% python3 -q
>>> import numpy as np
>>> import numpy.linalg as la
>>> np.set_printoptions(precision=2, suppress=True, linewidth=100)
>>> rd = lambda a: np.round(a, 2) + 0
>>> W0 = np.loadtxt("test16.csv", delimiter=",")
>>> print(W0)
[[ 1.5 -0.3  2.1 -1.1]
 [-1.5 -1.3  0.9  0.3]
 [-1.   1.9 -1.5  0.3]
 [-3.  -0.9  0.2  0.1]
 [ 0.6  4.8  0.3  0. ]
 [ 0.7 -0.5 -0.9  1.8]
 [ 0.7  0.   0.6  0.8]
 [-0.4 -0.7  0.2 -1.3]
 [ 0.   1.5  0.9  0.9]
 [-0.9  1.3 -0.4  0.4]
 [ 0.6 -0.6  0.  -0.5]
 [ 0.3  0.4  0.6 -0.3]
 [ 1.  -0.3  1.1  0.7]
 [-1.5 -2.3  0.2  0. ]
 [ 0.3 -1.1 -0.1  2.2]
 [ 1.1 -0.3  0.8  0.4]
 [-0.8  0.2  0.  -1. ]
 [ 0.5 -0.2  0.5 -0.2]
 [-1.1 -1.8 -1.   0.3]
 [ 0.2  0.  -0.7 -0.5]
 [ 0.5 -1.1 -1.7  0.2]
 [-0.9  0.1  1.6  0. ]
 [ 1.6 -0.5  1.5  1.6]
 [-1.5 -0.7 -1.4 -1.3]]
>>> cov = np.cov(W0, rowvar=False)
>>> print(cov.shape)
(4, 4)
>>> print(rd(la.eigvalsh(cov)[::-1]))
[2.16 1.47 0.86 0.6 ]
>>> print(rd(np.median(W0, axis=0)))
[ 0.25 -0.3   0.2   0.15]
>>> print(rd(cov))
[[ 1.28  0.31  0.38  0.26]
 [ 0.31  2.01  0.06 -0.03]
 [ 0.38  0.06  0.99  0.03]
 [ 0.26 -0.03  0.03  0.82]]
>>> print(rd(np.corrcoef(W0.T)))
[[ 1.    0.2   0.33  0.26]
 [ 0.2   1.    0.04 -0.02]
 [ 0.33  0.04  1.    0.03]
 [ 0.26 -0.02  0.03  1.  ]]
>>> hat = W0 @ la.solve(W0.T @ W0, W0.T)
>>> print(np.trace(hat))
4.0
>>> print(rd(la.eigvalsh(hat)))
[0. 0. 0. 0. 0. 0. 0. 0. 0. 0. 0. 0. 0. 0. 0. 0. 0. 0. 0. 0. 1. 1. 1. 1.]
>>> print(rd(la.norm(W0[23] - W0[20])))
2.55
>>> print(rd(la.norm(W0) ** 2 / la.norm(W0, 2) ** 2))
2.38
>>> print(rd(la.norm(W0, 1)), rd(la.norm(W0, np.inf)))
22.8 5.7
>>> print(la.norm(W0, axis=1).argmax())
4
>>> print(rd(la.norm(W0, "nuc")))
21.26
>>> print(rd(la.norm(W0, axis=0)))
[5.46 6.81 4.84 4.41]
